$ ipython --no-banner

In [1]: import numpy as np

In [2]: import numpy.linalg as la

In [3]: np.set_printoptions(precision=2, suppress=True, linewidth=100, floatmode="fixed")

In [4]: rnd = lambda a: np.round(a, 2) + 0

In [5]: W0 = np.array([[1, 1, 1, 1, -1, -1, -1, -1],
   ...:     [1, -1, -1, 1, -1, 1, 1, -1],
   ...:     [1, 1, -1, -1, 1, 1, -1, -1],
   ...:     [1, 1, -1, -1, -1, -1, 1, 1]])

In [6]: print(W0)
[[ 1  1  1  1 -1 -1 -1 -1]
 [ 1 -1 -1  1 -1  1  1 -1]
 [ 1  1 -1 -1  1  1 -1 -1]
 [ 1  1 -1 -1 -1 -1  1  1]]

In [7]: left, sigma, Vt = la.svd(W0, full_matrices=False)

In [8]: print(np.allclose(left * sigma @ Vt, W0))
True

In [9]: print(sigma / sigma[0])
[1.00 1.00 1.00 1.00]

In [10]: print(la.norm(W0, axis=1).argmax())
0

In [11]: print(W0[3] @ W0[2])
0

In [12]: print(rnd(la.norm(W0[3] - W0[2])))
4.0

In [13]: print(rnd(la.norm(W0, 2)))
2.83

In [14]: r0, r1 = W0[3], W0[1]

In [15]: print(r0 @ r0)
8

In [16]: p = (r0 @ r1) / (r0 @ r0) * r0

In [17]: print(p)
[ 0.00  0.00 -0.00 -0.00 -0.00 -0.00  0.00  0.00]

In [18]: print(r1 - p)
[ 1.00 -1.00 -1.00  1.00 -1.00  1.00  1.00 -1.00]

In [19]: print(np.outer(r0, r1))
[[ 1 -1 -1  1 -1  1  1 -1]
 [ 1 -1 -1  1 -1  1  1 -1]
 [-1  1  1 -1  1 -1 -1  1]
 [-1  1  1 -1  1 -1 -1  1]
 [-1  1  1 -1  1 -1 -1  1]
 [-1  1  1 -1  1 -1 -1  1]
 [ 1 -1 -1  1 -1  1  1 -1]
 [ 1 -1 -1  1 -1  1  1 -1]]

In [20]: def softmax(z):
    ...:     e = np.exp(z - z.max(axis=-1, keepdims=True))
    ...:     return e / e.sum(axis=-1, keepdims=True)
    ...: 

In [21]: print(rnd(softmax(W0[2])))
[0.22 0.22 0.03 0.03 0.22 0.22 0.03 0.03]

In [22]: print(rnd(softmax(W0[2] + -2)))
[0.22 0.22 0.03 0.03 0.22 0.22 0.03 0.03]

In [23]: att = W0 @ W0.T / np.sqrt(8)

In [24]: print(rnd(softmax(att)))
[[0.85 0.05 0.05 0.05]
 [0.05 0.85 0.05 0.05]
 [0.05 0.05 0.85 0.05]
 [0.05 0.05 0.05 0.85]]

In [25]: print(rnd(softmax(att + np.triu(np.full(att.shape, -np.inf), 1))))
[[1.00 0.00 0.00 0.00]
 [0.06 0.94 0.00 0.00]
 [0.05 0.05 0.89 0.00]
 [0.05 0.05 0.05 0.85]]

In [26]: print(rnd(softmax(att)[2] @ W0))
[ 1.00  0.90 -0.90 -0.80  0.70  0.80 -0.80 -0.90]

In [27]: print(softmax(att).round(6).argmax(axis=1))
[0 1 2 3]

In [28]: data = np.loadtxt("case11.csv", delimiter=",")

In [29]: print(data)
[[ 4.00  1.00 -3.00  4.00 -5.00 -3.00  1.00]
 [ 0.00  0.00 -4.00  0.00  0.00 -3.00 -4.00]
 [-1.00  0.00  4.00  4.00 -2.00 -2.00 -2.00]
 [ 5.00  4.00 -1.00  0.00  4.00 -1.00 -3.00]]

In [30]: T = np.stack([data, 2 * data, data[::-1]])

In [31]: print(la.matrix_rank(T))
[4 4 4]

In [32]: print(rnd(la.norm(T, axis=(1, 2))))
[15.20 30.40 15.20]

In [33]: print(np.einsum("bij,cij->bc", T, T))
[[231.00 462.00  10.00]
 [462.00 924.00  20.00]
 [ 10.00  20.00 231.00]]

In [34]: print(T.sum(axis=0))
[[ 17.00   7.00 -10.00  12.00 -11.00 -10.00   0.00]
 [ -1.00   0.00  -8.00   4.00  -2.00 -11.00 -14.00]
 [ -3.00   0.00   8.00  12.00  -6.00  -9.00 -10.00]
 [ 19.00  13.00  -6.00   4.00   7.00  -6.00  -8.00]]

In [35]: arr = np.loadtxt("arr.csv", delimiter=",")

In [36]: print(arr)
[[  1.00  -1.00   1.00  -1.00]
 [  1.00   0.00   0.00   0.00]
 [  1.00   1.00   1.00   1.00]
 [  1.00   2.00   4.00   8.00]
 [  1.00   3.00   9.00  27.00]
 [  1.00   4.00  16.00  64.00]
 [  1.00   5.00  25.00 125.00]]

In [37]: q, V = la.qr(arr[:, :1])[0], la.qr(arr[:, 1:])[0]

In [38]: sigma = la.svd(q.T @ V, compute_uv=False)

In [39]: print((sigma > 0.9).sum())
0

In [40]: hat = arr @ la.solve(arr.T @ arr, arr.T)

In [41]: print(rnd(np.diag(hat)))
[0.93 0.45 0.45 0.33 0.45 0.45 0.93]

In [42]: print(rnd(np.trace(hat)))
4.0

In [43]: print(np.allclose(hat @ hat, hat))
True

In [44]: left, sigma, Vt = la.svd(arr, full_matrices=False)

In [45]: print(rnd(np.cumsum(sigma ** 2) / np.sum(sigma ** 2)))
[1.00 1.00 1.00 1.00]

In [46]: print(np.allclose(left * sigma @ Vt, arr))
True

In [47]: print(rnd(left.T @ left))
[[1.00 0.00 0.00 0.00]
 [0.00 1.00 0.00 0.00]
 [0.00 0.00 1.00 0.00]
 [0.00 0.00 0.00 1.00]]

In [48]: print(rnd(sigma / sigma[0]))
[1.00 0.04 0.01 0.01]

In [49]: print(rnd(left.T @ arr @ Vt.T))
[[146.70   0.00   0.00   0.00]
 [  0.00   5.80   0.00   0.00]
 [  0.00   0.00   1.74   0.00]
 [  0.00   0.00   0.00   1.27]]

In [50]: print(rnd(sigma))
[146.70   5.80   1.74   1.27]

In [51]: print(rnd(np.abs(Vt[0])))
[0.01 0.05 0.21 0.98]

In [52]: print(left.shape, sigma.shape, Vt.shape)
(7, 4) (4,) (4, 4)

In [53]: print(rnd(np.sqrt((sigma ** 2).sum())), rnd(la.norm(arr)))
146.83 146.83

In [54]: E = np.load("data.npy")

In [55]: print(E)
[[ 1 -1 -1  1  1 -1 -1  1]
 [ 1  1 -1 -1  1  1 -1 -1]
 [ 1 -1 -1  1 -1  1  1 -1]
 [ 1 -1  1 -1 -1  1 -1  1]
 [ 1  1  1  1 -1 -1 -1 -1]
 [ 1  1  1  1  1  1  1  1]]

In [56]: T = np.stack([E, 4 * E, E[::-1]])

In [57]: print(la.matrix_rank(T))
[6 6 6]

In [58]: print(np.einsum("bij,cij->bc", T, T))
[[ 48 192   0]
 [192 768   0]
 [  0   0  48]]

In [59]: print(T.shape)
(3, 6, 8)

In [60]: print((T @ E.T).shape)
(3, 6, 6)

In [61]: G = E.T @ E

In [62]: print(np.allclose(G, G.T))
True

In [63]: print(rnd(la.svd(E, compute_uv=False) ** 2))
[8.00 8.00 8.00 8.00 8.00 8.00]

In [64]: print((E @ E.T).shape)
(6, 6)

In [65]: print(G)
[[ 6  0  0  2  0  2 -2  0]
 [ 0  6  2  0  2  0  0 -2]
 [ 0  2  6  0 -2  0  0  2]
 [ 2  0  0  6  0 -2  2  0]
 [ 0  2 -2  0  6  0  0  2]
 [ 2  0  0 -2  0  6  2  0]
 [-2  0  0  2  0  2  6  0]
 [ 0 -2  2  0  2  0  0  6]]

In [66]: other = E / la.norm(E, axis=1, keepdims=True)

In [67]: G = other @ other.T

In [68]: print(np.degrees(np.arccos(np.clip(G[5, 2], -1, 1))))
90.0

In [69]: print(rnd(G[5]))
[0.00 0.00 0.00 0.00 0.00 1.00]

In [70]: print((G - 2 * np.eye(6)).round(6).argmax(axis=1))
[1 0 0 0 0 0]

In [71]: print(E.reshape(2, -1))
[[ 1 -1 -1  1  1 -1 -1  1  1  1 -1 -1  1  1 -1 -1  1 -1 -1  1 -1  1  1 -1]
 [ 1 -1  1 -1 -1  1 -1  1  1  1  1  1 -1 -1 -1 -1  1  1  1  1  1  1  1  1]]

In [72]: print(E.ravel(order="F"))
[ 1  1  1  1  1  1 -1  1 -1 -1  1  1 -1 -1 -1  1  1  1  1 -1  1 -1  1  1  1  1 -1 -1 -1  1 -1  1  1
  1 -1  1 -1 -1  1 -1 -1  1  1 -1 -1  1 -1  1]

In [73]: T = E.reshape(6, 2, -1)

In [74]: print(T.sum(axis=1))
[[ 2 -2 -2  2]
 [ 2  2 -2 -2]
 [ 0  0  0  0]
 [ 0  0  0  0]
 [ 0  0  0  0]
 [ 2  2  2  2]]

In [75]: print(T[:, 0])
[[ 1 -1 -1  1]
 [ 1  1 -1 -1]
 [ 1 -1 -1  1]
 [ 1 -1  1 -1]
 [ 1  1  1  1]
 [ 1  1  1  1]]

In [76]: print(T.shape)
(6, 2, 4)

In [77]: x = np.array([2, 1, 0, 1, 1, 1, 1, 2])

In [78]: h1 = np.maximum(E @ x, 0)

In [79]: print(h1)
[3 1 1 1 0 9]

In [80]: print(E.T @ h1)
[15  5  5 11 11  9  5 11]

In [81]: print(np.flatnonzero(h1 > 1e-9))
[0 1 2 3 5]

In [82]: print(rnd(np.tanh(E @ x)))
[ 1.00  0.76  0.76  0.76 -0.76  1.00]

In [83]: m1 = np.load("a.npy")

In [84]: print(m1)
[[1 2 2 2 2 1 1]
 [1 1 2 2 2 2 2]
 [1 0 0 1 0 0 1]
 [0 1 1 2 0 1 1]
 [1 0 1 0 2 0 0]
 [0 1 1 0 2 2 0]
 [2 0 1 2 2 1 0]]

In [85]: left, sigma, Vt = la.svd(m1)

In [86]: print(rnd(sigma))
[8.03 2.84 2.43 1.32 1.19 0.55 0.04]

In [87]: other = left[:, :6] @ np.diag(sigma[:6]) @ Vt[:6]

In [88]: print(la.matrix_rank(other))
6

In [89]: print(rnd(other))
[[ 1.00  2.00  1.99  2.00  2.01  1.00  1.00]
 [ 0.99  1.00  1.99  2.01  2.01  2.00  2.00]
 [ 1.01  0.00  0.01  0.99 -0.01  0.00  1.00]
 [ 0.01  1.00  1.01  1.99 -0.01  1.01  1.00]
 [ 1.01  0.00  1.01 -0.01  1.99  0.00  0.00]
 [ 0.01  1.00  1.01  0.00  1.99  2.00  0.00]
 [ 2.00  0.00  1.00  2.00  2.00  1.00  0.00]]

In [90]: r0 = np.array([2, -3])

In [91]: print(rnd(np.cross(other[6, :3], other[3, :3])))
[-1.00 -2.01  2.00]

In [92]: print(rnd(np.convolve(other[6], r0)))
[ 3.99 -5.99  1.99  1.02 -2.00 -4.01 -2.99  0.00]

In [93]: print(rnd(np.correlate(other[6], other[3], "full")))
[1.99 2.01 0.97 6.97 6.02 6.97 6.00 7.01 6.03 3.04 1.02 0.01 0.00]

In [94]: G = m1.T @ m1

In [95]: print(rnd(la.eigvalsh(G)[::-1]))
[64.52  8.08  5.92  1.74  1.43  0.31  0.00]

In [96]: print(np.allclose(G, G.T))
True

In [97]: print(la.matrix_rank(G))
7

In [98]: print(rnd(la.svd(m1, compute_uv=False) ** 2))
[64.52  8.08  5.92  1.74  1.43  0.31  0.00]

In [99]: print((m1 @ m1.T).shape)
(7, 7)

In [100]: K = np.loadtxt("run16.csv", delimiter=",")

In [101]: print(K)
[[1.00 0.00 0.00 2.00]
 [0.00 0.00 0.00 0.00]
 [1.00 0.00 0.00 0.00]
 [0.00 0.00 0.00 0.00]]

In [102]: rank = la.matrix_rank(K)

In [103]: print(rank)
2

In [104]: null = la.svd(K)[2][rank:].T

In [105]: print(np.allclose(K @ null, 0))
True

In [106]: print([int(la.matrix_rank(K[:i])) for i in range(1, len(K) + 1)])
[1, 1, 2, 2]

In [107]: print(la.matrix_rank(K.T @ K), la.matrix_rank(K @ K.T))
2 2

In [108]: print(null.shape)
(4, 2)

In [109]: print(null @ null.T)
[[0.00 0.00 0.00 0.00]
 [0.00 1.00 0.00 0.00]
 [0.00 0.00 1.00 0.00]
 [0.00 0.00 0.00 0.00]]

In [110]: X = np.loadtxt("x.csv", delimiter=",")

In [111]: print(X)
[[0.00 1.00 2.00 0.00 0.00 0.00]
 [1.00 2.00 0.00 2.00 0.00 0.00]
 [0.00 2.00 0.00 0.00 0.00 2.00]
 [0.00 0.00 0.00 0.00 0.00 2.00]
 [0.00 0.00 0.00 0.00 0.00 1.00]
 [1.00 0.00 0.00 0.00 0.00 0.00]
 [0.00 1.00 0.00 0.00 0.00 0.00]]

In [112]: print(np.unique(X.round(6), axis=0).shape)
(7, 6)

In [113]: print(np.abs(np.diag(la.qr(X)[1])) > 1e-9)
[ True  True  True  True False  True]

In [114]: print(rnd(X @ la.pinv(X) @ X))
[[0.00 1.00 2.00 0.00 0.00 0.00]
 [1.00 2.00 0.00 2.00 0.00 0.00]
 [0.00 2.00 0.00 0.00 0.00 2.00]
 [0.00 0.00 0.00 0.00 0.00 2.00]
 [0.00 0.00 0.00 0.00 0.00 1.00]
 [1.00 0.00 0.00 0.00 0.00 0.00]
 [0.00 1.00 0.00 0.00 0.00 0.00]]

In [115]: print(la.lstsq(X[:-1].T, X[-1])[2])
5

In [116]: other = np.array([[-9, 0, 8, -9, -6, -6, 7],
     ...:     [2, 4, -4, 4, 5, -4, -8],
     ...:     [-6, 0, 4, 6, 9, 9, -3],
     ...:     [6, 3, 7, -7, -7, 4, 4],
     ...:     [-3, -6, -3, -1, -3, -1, -4],
     ...:     [-4, -1, 0, -9, -2, -7, 5],
     ...:     [-1, -1, 4, -1, 1, 3, -3]])

In [117]: J = other + other.T

In [118]: print(J)
[[-18   2   2  -3  -9 -10   6]
 [  2   8  -4   7  -1  -5  -9]
 [  2  -4   8  13   6   9   1]
 [ -3   7  13 -14  -8  -5   3]
 [ -9  -1   6  -8  -6  -3  -3]
 [-10  -5   9  -5  -3 -14   8]
 [  6  -9   1   3  -3   8  -6]]

In [119]: x = np.array([1, 2, -2, 1, 0, 0, 2])

In [120]: h1 = np.maximum(J @ x, 0)

In [121]: print(h1)
[ 0 15  0  0  0  0  0]

In [122]: print(np.maximum(J @ x, 0) - np.maximum(-J @ x, 0))
[ -9  15  -7 -23 -37 -27 -23]

In [123]: print(J.T @ h1)
[  30  120  -60  105  -15  -75 -135]

In [124]: print(np.flatnonzero(h1 > 1e-9))
[1]

In [125]: print(J.shape)
(7, 7)

In [126]: print(J - J[0])
[[  0   0   0   0   0   0   0]
 [ 20   6  -6  10   8   5 -15]
 [ 20  -6   6  16  15  19  -5]
 [ 15   5  11 -11   1   5  -3]
 [  9  -3   4  -5   3   7  -9]
 [  8  -7   7  -2   6  -4   2]
 [ 24 -11  -1   6   6  18 -12]]

In [127]: print(J.sum(axis=0))
[-30  -2  35  -7 -24 -20   0]

In [128]: print(np.unravel_index(np.abs(J).argmax(), J.shape))
(np.int64(0), np.int64(0))

In [129]: print(rnd(J.mean(axis=0)))
[-4.29 -0.29  5.00 -1.00 -3.43 -2.86  0.00]

In [130]: print(rnd(la.norm(J)))
51.59

In [131]: print(np.count_nonzero(J))
49
